$ python3 -q
>>> import numpy as np
>>> np.set_printoptions(suppress=True, linewidth=160)
>>> mat = np.loadtxt("out8.csv", delimiter=",")
>>> mat.round(1)
array([[0.5, 0. , 0.2, 0.2],
       [0.5, 0.5, 0. , 0. ],
       [0. , 0.5, 0.5, 0. ],
       [0. , 0. , 0. , 1. ]])
>>> U, s, vt = np.linalg.svd(mat, full_matrices=False)
>>> print(np.round(np.cumsum(s ** 2) / np.sum(s ** 2), 1))
[0.5 0.8 0.9 1. ]
>>> (s > 1e-8).sum()
np.int64(4)
>>> np.round(vt @ vt.T, 1) + 0
array([[1., 0., 0., 0.],
       [0., 1., 0., 0.],
       [0., 0., 1., 0.],
       [0., 0., 0., 1.]])
>>> print(np.round(np.abs(vt[0]), 1))
[0.3 0.2 0.2 0.9]
>>> np.round(U.T @ U, 1) + 0
array([[1., 0., 0., 0.],
       [0., 1., 0., 0.],
       [0., 0., 1., 0.],
       [0., 0., 0., 1.]])
>>> np.allclose(U * s @ vt, mat)
True
>>> U.shape, s.shape, vt.shape
((4, 4), (4,), (4, 4))
>>> np.abs(U[:, 0]).round(6).argmax()
np.int64(3)
>>> s.round(1)
array([1.1, 0.9, 0.5, 0.4])
>>> r0, v = mat[3], mat[2]
>>> r0 @ r0
np.float64(1.0)
>>> r0 @ v
np.float64(0.0)
>>> pr = (r0 @ v) / (r0 @ r0) * r0
>>> print((v - pr) @ r0)
0.0
>>> round(float(np.linalg.norm(r0 + v) ** 2 + np.linalg.norm(r0 - v) ** 2), 1)
3.0
>>> np.linalg.matrix_rank(np.outer(r0, v))
np.int64(1)
>>> np.outer(r0, v)
array([[0. , 0. , 0. , 0. ],
       [0. , 0. , 0. , 0. ],
       [0. , 0. , 0. , 0. ],
       [0. , 0.5, 0.5, 0. ]])
>>> K = np.load("x.npy")
>>> K
array([[2, 0, 2, 0],
       [1, 0, 1, 0],
       [2, 0, 2, 0],
       [1, 0, 1, 0]])
>>> rng = np.random.default_rng(34441)
>>> labels = rng.permutation(4)
>>> labels
array([1, 3, 0, 2])
>>> M2 = K[labels][:, labels]
>>> M2
array([[0, 0, 1, 1],
       [0, 0, 1, 1],
       [0, 0, 2, 2],
       [0, 0, 2, 2]])
>>> np.trace(M2)
np.int64(4)
>>> vec = np.array([2, -1, 0, -1])
>>> h = np.maximum(K @ vec, 0)
>>> print(K.T @ h)
[20  0 20  0]
>>> h
array([4, 2, 4, 2])
>>> E = np.diag(np.array([3, 3, 0, 2, 1, 2, 0])) + -3 * np.eye(7, k=1) + -3 * np.eye(7, k=-1)
>>> print(E)
[[ 3. -3.  0.  0.  0.  0.  0.]
 [-3.  3. -3.  0.  0.  0.  0.]
 [ 0. -3.  0. -3.  0.  0.  0.]
 [ 0.  0. -3.  2. -3.  0.  0.]
 [ 0.  0.  0. -3.  1. -3.  0.]
 [ 0.  0.  0.  0. -3.  2. -3.]
 [ 0.  0.  0.  0.  0. -3.  0.]]
>>> np.round(np.sort(np.abs(np.linalg.eigvals(E))), 1)
array([0.6, 1.3, 2.9, 4. , 4.2, 6.2, 7.2])
>>> round(float(np.linalg.det(E)), 1)
-1701.0
>>> print(np.trace(E))
11.0
>>> np.round(np.abs(np.linalg.eigvals(E)).max(), 1)
np.float64(7.2)
>>> E @ E
array([[ 18., -18.,   9.,   0.,   0.,   0.,   0.],
       [-18.,  27.,  -9.,   9.,   0.,   0.,   0.],
       [  9.,  -9.,  18.,  -6.,   9.,   0.,   0.],
       [  0.,   9.,  -6.,  22.,  -9.,   9.,   0.],
       [  0.,   0.,   9.,  -9.,  19.,  -9.,   9.],
       [  0.,   0.,   0.,   9.,  -9.,  22.,  -6.],
       [  0.,   0.,   0.,   0.,   9.,  -6.,   9.]])
>>> print(np.allclose(E @ E.T, E.T @ E))
True
>>> (E + E.T) / 2
array([[ 3., -3.,  0.,  0.,  0.,  0.,  0.],
       [-3.,  3., -3.,  0.,  0.,  0.,  0.],
       [ 0., -3.,  0., -3.,  0.,  0.,  0.],
       [ 0.,  0., -3.,  2., -3.,  0.,  0.],
       [ 0.,  0.,  0., -3.,  1., -3.,  0.],
       [ 0.,  0.,  0.,  0., -3.,  2., -3.],
       [ 0.,  0.,  0.,  0.,  0., -3.,  0.]])
>>> arr = np.load("dump.npy")
>>> arr
array([[ 4, -4, -2, -2,  4, -4, -4, -2],
       [-4,  4,  2,  2, -4,  4,  4,  2],
       [-2,  2,  1,  1, -2,  2,  2,  1],
       [-2,  2,  1,  1, -2,  2,  2,  1],
       [ 4, -4, -2, -2,  4, -4, -4, -2],
       [-4,  4,  2,  2, -4,  4,  4,  2],
       [-4,  4,  2,  2, -4,  4,  4,  2],
       [-2,  2,  1,  1, -2,  2,  2,  1]])
>>> print(np.abs(mat).max())
1.0
>>> mat.sum(axis=1)
array([1., 1., 1., 1.])
>>> print(np.unravel_index(np.abs(mat).argmax(), mat.shape))
(np.int64(3), np.int64(3))
>>> np.round(np.linalg.svd(mat, compute_uv=False), 1)
array([1.1, 0.9, 0.5, 0.4])
>>> np.round(mat.sum(axis=0), 1)
array([1. , 1. , 0.8, 1.2])
>>> np.round(mat.mean(axis=0), 1)
array([0.2, 0.2, 0.2, 0.3])
